$ ipython --no-banner

In [1]: import numpy as np

In [2]: np.set_printoptions(precision=1, suppress=True, linewidth=140)

In [3]: rnd = lambda a: np.round(a, 1) + 0

In [4]: arr = -3 * np.eye(3) + np.eye(3, k=1)

In [5]: arr
Out[5]: 
array([[-3.,  1.,  0.],
       [ 0., -3.,  1.],
       [ 0.,  0., -3.]])

In [6]: w, evecs = np.linalg.eig(arr)

In [7]: print(w)
[-3. -3. -3.]

In [8]: arr @ evecs[:, 0] - w[0] * evecs[:, 0]
Out[8]: array([0., 0., 0.])

In [9]: np.prod(w)
Out[9]: np.float64(-27.0)

In [10]: rnd(np.sort(np.linalg.eigvals(arr.T)))
Out[10]: array([-3., -3., -3.])

In [11]: rnd(np.sort(np.linalg.eigvals(arr @ arr)))
Out[11]: array([9., 9., 9.])

In [12]: Q, evecs = np.linalg.qr(arr[:, :1])[0], np.linalg.qr(arr[:, 1:])[0]

In [13]: sigma = np.linalg.svd(Q.T @ evecs, compute_uv=False)

In [14]: rnd(np.linalg.norm(Q @ Q.T - evecs @ evecs.T, 2))
Out[14]: np.float64(1.0)

In [15]: np.trace(arr)
Out[15]: np.float64(-9.0)

In [16]: assert arr == arr.T
Traceback (most recent call last):
  Cell In[16], line 1
    assert arr == arr.T
ValueError: The truth value of an array with more than one element is ambiguous. Use a.any() or a.all()


In [17]: print(rnd(np.abs(np.linalg.eigvals(arr)).max()))
3.0

In [18]: np.linalg.determinant(arr)
Traceback (most recent call last):
  Cell In[18], line 1
    np.linalg.determinant(arr)
AttributeError: module 'numpy.linalg' has no attribute 'determinant'


In [19]: rnd(np.linalg.det(arr))
Out[19]: np.float64(-27.0)

In [20]: np.allclose(arr @ arr.T, arr.T @ arr)
Out[20]: False

In [21]: M = np.load("x.npy")

In [22]: print(M)
[[0 0 0 1]
 [0 0 0 1]
 [0 0 0 0]
 [1 1 0 0]]

In [23]: # rows 0 and 1 are equal

In [24]: try:
    ...:     np.linalg.cholesky(M)
    ...: except np.linalg.LinAlgError as e:
    ...:     print("failed:", e)
    ...: 
failed: Matrix is not positive definite

In [25]: np.all(np.linalg.eigvalsh(M) > 0)
Out[25]: np.False_
